$ python3 -q
>>> import numpy as np
>>> np.set_printoptions(precision=2, suppress=True, linewidth=140)
>>> def rd(a):
...     return np.round(a, 2) + 0
... 
>>> X = np.load("mat.npy")
>>> X
array([[-2,  1, -2,  1],
       [-1,  1, -1,  1],
       [-2,  1, -2,  1],
       [-1,  1, -1,  1]])
>>> [round(float(x), 2) for x in np.linalg.svd(X, compute_uv=False)[:3]]
[5.24, 0.76, 0.0]
>>> rd(np.linalg.norm(X, 2) / np.linalg.norm(X))
np.float64(0.99)
>>> np.linalg.cond(X) > 100
np.True_
>>> np.argsort(-np.linalg.norm(X, axis=0).round(6), kind="stable")[:3]
array([0, 2, 1])
>>> print(rd(np.poly(X)))
[ 1.  2. -4.  0.  0.]
>>> print(np.kron(np.eye(2, dtype=int), X))
[[-2  1 -2  1  0  0  0  0]
 [-1  1 -1  1  0  0  0  0]
 [-2  1 -2  1  0  0  0  0]
 [-1  1 -1  1  0  0  0  0]
 [ 0  0  0  0 -2  1 -2  1]
 [ 0  0  0  0 -1  1 -1  1]
 [ 0  0  0  0 -2  1 -2  1]
 [ 0  0  0  0 -1  1 -1  1]]
>>> rd(np.linalg.eigvals(X))
array([-3.24,  0.  ,  1.24,  0.  ])
>>> print(rd(np.linalg.eigvals(X).sum().real))
-2.0
>>> rd(np.linalg.det(X[::-1]))
np.float64(0.0)
>>> np.einsum("ii->", X)
np.int64(-2)
>>> rd(np.trace(np.linalg.pinv(X) @ X))
np.float64(2.0)
>>> np.linalg.lstsq(X[:-1].T, X[-1])[2]
np.int32(2)
>>> np.allclose(X[:-1].T @ np.linalg.lstsq(X[:-1].T, X[-1])[0], X[-1])
True
>>> rd(X @ np.linalg.pinv(X) @ X)
array([[-2.,  1., -2.,  1.],
       [-1.,  1., -1.,  1.],
       [-2.,  1., -2.,  1.],
       [-1.,  1., -1.,  1.]])
>>> data = np.load("a.npy")
>>> data
array([[0, 1, 1],
       [1, 0, 1],
       [1, 1, 0]])
>>> # symmetric, so the eigenvalues are real
>>> vals, vecs = np.linalg.eigh(data)
>>> x = np.array([3, 8, -7])
>>> rd(vecs * np.abs(vals) @ vecs.T)
array([[1.33, 0.33, 0.33],
       [0.33, 1.33, 0.33],
       [0.33, 0.33, 1.33]])
>>> rd(x @ data @ x / (x @ x)), rd(vals[0]), rd(vals[-1])
(np.float64(-0.87), np.float64(-1.0), np.float64(2.0))
>>> print((np.sign(vecs[:, -1].round(6)) == np.sign(vecs[0, -1].round(6))).astype(int))
[1 1 1]
>>> print(rd(vecs * np.maximum(vals, 0) @ vecs.T))
[[0.67 0.67 0.67]
 [0.67 0.67 0.67]
 [0.67 0.67 0.67]]
>>> feats = np.loadtxt("w.csv", delimiter=",")
>>> print(feats)
[[ 0.01  0.09 -8.96]
 [-0.09  0.13 14.92]
 [-0.37 -0.06  2.98]
 [-0.14  0.32  0.  ]]
>>> x = np.array([0, 0, 2])
>>> y = feats @ x
>>> y
array([-17.92,  29.84,   5.96,   0.  ])
>>> rd(np.linalg.solve(feats.T @ feats, feats.T @ y))
array([0., 0., 2.])
>>> rd(np.linalg.pinv(feats) @ feats)
array([[1., 0., 0.],
       [0., 1., 0.],
       [0., 0., 1.]])
>>> try:
...     np.linalg.solve(feats, y)
... except np.linalg.LinAlgError as e:
...     print(e)
... 
Last 2 dimensions of the array must be square
>>> rng = np.random.default_rng(4424)
>>> y = y + 0.3 * rng.normal(size=4)
>>> print(rd(y))
[-17.38  29.62   5.89  -0.02]
>>> c, *_ = np.linalg.lstsq(feats, y)
>>> print(rd(feats.T @ (y - feats @ c)))
[0. 0. 0.]
>>> rd(c)
array([-0.03,  0.33,  1.97])
>>> O = feats.astype(float).copy()
>>> for j in range(3):
...     O[:, j] -= O[:, :j] @ (O[:, :j].T @ O[:, j])
...     O[:, j] /= np.linalg.norm(O[:, j])
... 
>>> rd(O.T @ feats)
array([[ 0.41, -0.08, -6.25],
       [ 0.  ,  0.35,  1.25],
       [ 0.  ,  0.  , 16.47]])
>>> print(rd(O))
[[ 0.02  0.26 -0.55]
 [-0.22  0.32  0.8 ]
 [-0.91 -0.38 -0.14]
 [-0.34  0.83 -0.19]]
>>> rd(O.T @ O)
array([[1., 0., 0.],
       [0., 1., 0.],
       [0., 0., 1.]])
>>> K = np.load("test11.npy")
>>> K
array([[10, -5,  3, -6],
       [-5,  2,  0, -9],
       [ 3,  0, -8, -4],
       [-6, -9, -4, -2]])
>>> x = np.array([0, 2, -2, 2])
>>> y = K @ x
>>> y
array([-28, -14,   8, -14])
>>> print(rd(np.linalg.solve(K.T, K[0])))
[1. 0. 0. 0.]
>>> rd(np.linalg.solve(K, y))
array([ 0.,  2., -2.,  2.])
>>> f = np.array([-3, -1, 0, 2])
>>> other = K + np.outer(f, np.eye(4)[3])
>>> print(np.linalg.matrix_rank(np.linalg.inv(other) - np.linalg.inv(K), tol=1e-8))
1
>>> other
array([[ 10.,  -5.,   3.,  -9.],
       [ -5.,   2.,   0., -10.],
       [  3.,   0.,  -8.,  -4.],
       [ -6.,  -9.,  -4.,   0.]])
>>> labels = rng.permutation(4)
>>> other = K[:, labels] * rng.choice([-1, 1], 4)
>>> other
array([[-5,  6,  3, 10],
       [ 2,  9,  0, -5],
       [ 0,  4, -8,  3],
       [-9,  2, -4, -6]])
>>> Uu, _, Vt = np.linalg.svd(K.T @ other)
>>> rd(Uu @ Vt)
array([[ 0.,  0.,  0.,  1.],
       [ 1.,  0.,  0.,  0.],
       [ 0.,  0.,  1.,  0.],
       [ 0., -1.,  0.,  0.]])
>>> labels
array([1, 3, 2, 0])
>>> other = K + rng.integers(-2, 3, (4, 2)) @ rng.integers(-2, 3, (2, 4))
>>> other
array([[ 16,  -9,   8,  -4],
       [  3,  -2,   6,  -7],
       [  7,  -4,  -4,  -2],
       [ -6, -11,  -3,  -1]])
>>> print(rd(np.linalg.svd(other - K, compute_uv=False)))
[15.9   2.47  0.    0.  ]
>>> np.linalg.matrix_rank(other - K, tol=1e-8)
np.int64(2)
>>> np.linalg.matrix_power(K, 3)
array([[ 1910,  -727,   330, -1056],
       [ -727,   -20,  -306, -1098],
       [  330,  -306,  -710,  -769],
       [-1056, -1098,  -769,  -542]])
>>> print(rd(np.abs(np.linalg.eigvals(K)).max()))
13.5
>>> assert K == K.T
Traceback (most recent call last):
  File "<python-input-70>", line 1, in <module>
    assert K == K.T
           ^^^^^^^^
ValueError: The truth value of an array with more than one element is ambiguous. Use a.any() or a.all()
>>> (K - K.T) / 2
array([[0., 0., 0., 0.],
       [0., 0., 0., 0.],
       [0., 0., 0., 0.],
       [0., 0., 0., 0.]])
>>> rd(np.linalg.det(K))
np.float64(13509.0)
>>> K @ K
array([[170,  -6,  30, -15],
       [ -6, 110,  21,  30],
       [ 30,  21,  89,  22],
       [-15,  30,  22, 137]])
>>> K.inv()
Traceback (most recent call last):
  File "<python-input-74>", line 1, in <module>
    K.inv()
    ^^^^^
AttributeError: 'numpy.ndarray' object has no attribute 'inv'
>>> print(np.allclose(K @ K.T, K.T @ K))
True
>>> print(np.trace(K))
2
>>> W0 = np.eye(4, dtype=int)[rng.permutation(4)]
>>> print(W0)
[[1 0 0 0]
 [0 0 0 1]
 [0 1 0 0]
 [0 0 1 0]]
>>> # 2 blocks once reordered
>>> rd(np.linalg.pinv(W0))
array([[1., 0., 0., 0.],
       [0., 0., 1., 0.],
       [0., 0., 0., 1.],
       [0., 1., 0., 0.]])
>>> rd(np.linalg.norm(W0, axis=0))
array([1., 1., 1., 1.])
>>> f = np.array([-4, 4, 4, 5])
>>> other = W0 + np.outer(f, np.eye(4)[1])
>>> rd(np.linalg.det(other) / np.linalg.det(W0)), rd(1 + np.linalg.solve(W0, f)[1])
(np.float64(5.0), np.float64(5.0))
>>> np.linalg.matrix_rank(np.linalg.inv(other) - np.linalg.inv(W0), tol=1e-8)
np.int64(1)
>>> other
array([[ 1., -4.,  0.,  0.],
       [ 0.,  4.,  0.,  1.],
       [ 0.,  5.,  0.,  0.],
       [ 0.,  5.,  1.,  0.]])
>>> O, vecs = np.linalg.qr(other[:, :2])[0], np.linalg.qr(other[:, 2:])[0]
>>> sv = np.linalg.svd(O.T @ vecs, compute_uv=False)
>>> rd(np.degrees(np.arccos(sv.clip(0, 1))))
array([37.99, 90.  ])
>>> print(rd(sv))
[0.79 0.  ]
>>> x = np.array([3, 2, 0, 1])
>>> 4 - np.linalg.matrix_rank(W0 - np.eye(4), tol=1e-8)
np.int64(2)
>>> rd(np.sort(np.abs(np.degrees(np.angle(np.linalg.eigvals(W0))))))
array([  0.,   0., 120., 120.])
>>> print(W0 @ np.ones(4))
[1. 1. 1. 1.]
>>> print(rd(np.sort(np.abs(np.linalg.eigvals(W0)))[::-1]))
[1. 1. 1. 1.]
>>> p = np.eye(4)[1]
>>> for _ in range(7):
...     p = p @ W0
...     print(p.round(2))
... 
[0. 0. 0. 1.]
[0. 0. 1. 0.]
[0. 1. 0. 0.]
[0. 0. 0. 1.]
[0. 0. 1. 0.]
[0. 1. 0. 0.]
[0. 0. 0. 1.]
>>> E = np.load("x.npy")
>>> E
array([[ 0,  0,  0],
       [ 0,  9, 18],
       [ 0, 18, 36]])
>>> vals, vecs = np.linalg.eigh(E)
>>> np.abs(vecs[:, -1]).round(6).argmax()
np.int64(2)
>>> vals.sum(), np.trace(E)
(np.float64(45.0), np.int64(45))
>>> rd(np.linalg.eigvalsh(E @ E))
array([   0.,    0., 2025.])
>>> (vals > 1e-8).sum(), (vals < -1e-8).sum()
(np.int64(1), np.int64(0))
>>> rd(vecs.T @ E @ vecs)
array([[ 0.,  0.,  0.],
       [ 0.,  0.,  0.],
       [ 0.,  0., 45.]])
>>> def softmax(z):
...     e = np.exp(z - z.max(axis=-1, keepdims=True))
...     return e / e.sum(axis=-1, keepdims=True)
... 
>>> rd(softmax(E[1] + -2))
array([0., 0., 1.])
>>> rd(softmax(E).sum(axis=1))
array([1., 1., 1.])
>>> scores = E @ E.T / np.sqrt(3)
>>> rd(softmax(scores))
array([[0.33, 0.33, 0.33],
       [0.  , 0.  , 1.  ],
       [0.  , 0.  , 1.  ]])
>>> softmax(scores).round(6).argmax(axis=1)
array([0, 2, 2])
